$ python -q
>>> import numpy as np
>>> import numpy.linalg as la
>>> np.set_printoptions(suppress=True, linewidth=140)
>>> W0 = np.load("mat.npy")
>>> W0
array([[-1,  0,  2, -3,  3,  1,  1, -1, -1, -1,  1, -3,  1],
       [ 1,  3,  1, -3,  2, -3, -1, -1, -2,  0,  0, -1,  3],
       [ 1, -3,  1,  3, -3,  0,  2,  3, -1,  3, -3,  0, -3],
       [ 0, -1, -2, -3,  0,  3, -1, -3, -1,  0,  1, -1, -1],
       [-1, -2, -3,  3,  1, -1,  1,  0,  2,  0,  0, -1,  3],
       [-1,  3, -2,  2,  2, -2, -3, -2, -2,  0,  3, -2,  1],
       [ 0, -3,  0,  2,  2, -1, -2,  3, -2, -1,  3,  1,  0],
       [ 0, -1, -3,  3, -3, -1,  0,  3, -3, -1,  0, -2,  2],
       [ 0,  0, -2,  1, -3,  2,  0,  2,  1, -3, -3, -3, -1],
       [ 0, -3, -3,  1,  3, -2, -3,  2,  1, -3,  2, -1, -2],
       [-3, -2, -3,  3, -3,  3, -3,  1, -2, -3,  3, -1, -3],
       [ 3, -1, -3,  0, -3, -3, -3,  2, -2, -3, -2, -3, -2],
       [-2,  3,  2, -3,  1, -3, -1, -1, -3, -3,  3,  1,  2]])
>>> x = np.array([-3, 2, 1, 3, 3, -1, -3, -2, -2, 3, 2, -1, -2])
>>> rhs = W0 @ x
>>> beta, lr = np.zeros(13), 1 / la.norm(W0, 2) ** 2
>>> for i in range(60):
...     beta -= lr * W0.T @ (W0 @ beta - rhs)
...     if i % 10 == 0: print(i, round(la.norm(W0 @ beta - rhs), 2))
... 
0 35.34
10 10.53
20 5.29
30 3.1
40 2.11
50 1.67
>>> beta.round(2)
array([-1.98,  2.27,  0.94,  3.12,  2.78, -0.91, -2.23, -1.96, -1.8 ,  2.75,  3.  , -1.15, -2.14])
>>> np.round(la.cond(W0), 2)
np.float64(40.51)
>>> rng = np.random.default_rng(7810)
>>> labels = rng.permutation(13)
>>> labels
array([ 4,  7, 12,  0,  2,  6,  1, 11, 10,  5,  8,  3,  9])
>>> out = W0[labels][:, labels]
>>> np.round(np.sort(np.abs(la.eigvals(out))), 2)
array([0.91, 1.49, 2.83, 2.83, 4.85, 5.01, 5.01, 5.64, 5.64, 5.74, 5.74, 6.62, 6.62])
>>> np.allclose(out, W0)
False
>>> np.diag(out)
array([ 1,  3,  2, -1,  1, -2,  3, -3,  3, -2,  1, -3, -3])
>>> O, r_ = la.qr(W0)
>>> np.round(abs(r_[0, 0]), 2), np.round(la.norm(W0[:, 0]), 2)
(np.float64(5.2), np.float64(5.2))
>>> O, vecs = la.qr(W0[:, :12])[0], la.qr(W0[:, 12:])[0]
>>> sigma = la.svd(O.T @ vecs, compute_uv=False)
>>> (sigma > 0.9).sum()
np.int64(1)
>>> sigma.round(2)
array([0.96])
>>> round(la.norm(O @ O.T - vecs @ vecs.T, 2), 2)
np.float64(1.0)
>>> np.round(np.degrees(np.arccos(sigma.clip(0, 1))), 2)
array([16.08])
>>> out = np.array([[1, 1, 2], [0, 0, 1], [1, 1, 0]])
>>> cent = np.array([[0, 2], [0, 1]])
>>> mat = np.block([[out, np.array([[0, -1], [3, -2], [2, 2]])], [np.zeros((2, 3)), cent]])
>>> mat
array([[ 1.,  1.,  2.,  0., -1.],
       [ 0.,  0.,  1.,  3., -2.],
       [ 1.,  1.,  0.,  2.,  2.],
       [ 0.,  0.,  0.,  0.,  2.],
       [ 0.,  0.,  0.,  0.,  1.]])
>>> def softmax(z):
...     e = np.exp(z - z.max(axis=-1, keepdims=True))
...     return e / e.sum(axis=-1, keepdims=True)
... 
>>> np.round(softmax(mat[0]), 2)
array([0.19, 0.19, 0.52, 0.07, 0.03])
>>> print(np.round(softmax(mat).sum(axis=1), 2))
[1. 1. 1. 1. 1.]
>>> np.round(softmax(mat[0] + 3), 2)
array([0.19, 0.19, 0.52, 0.07, 0.03])
>>> att = mat @ mat.T / np.sqrt(5)
>>> np.round(softmax(att)[0] @ mat, 2)
array([ 0.77,  0.77,  1.67,  0.65, -1.02])
>>> np.round(softmax(att), 2) + 0
array([[0.74, 0.19, 0.03, 0.01, 0.02],
       [0.01, 0.98, 0.  , 0.  , 0.  ],
       [0.01, 0.02, 0.88, 0.06, 0.02],
       [0.03, 0.01, 0.4 , 0.4 , 0.16],
       [0.09, 0.05, 0.33, 0.33, 0.21]])
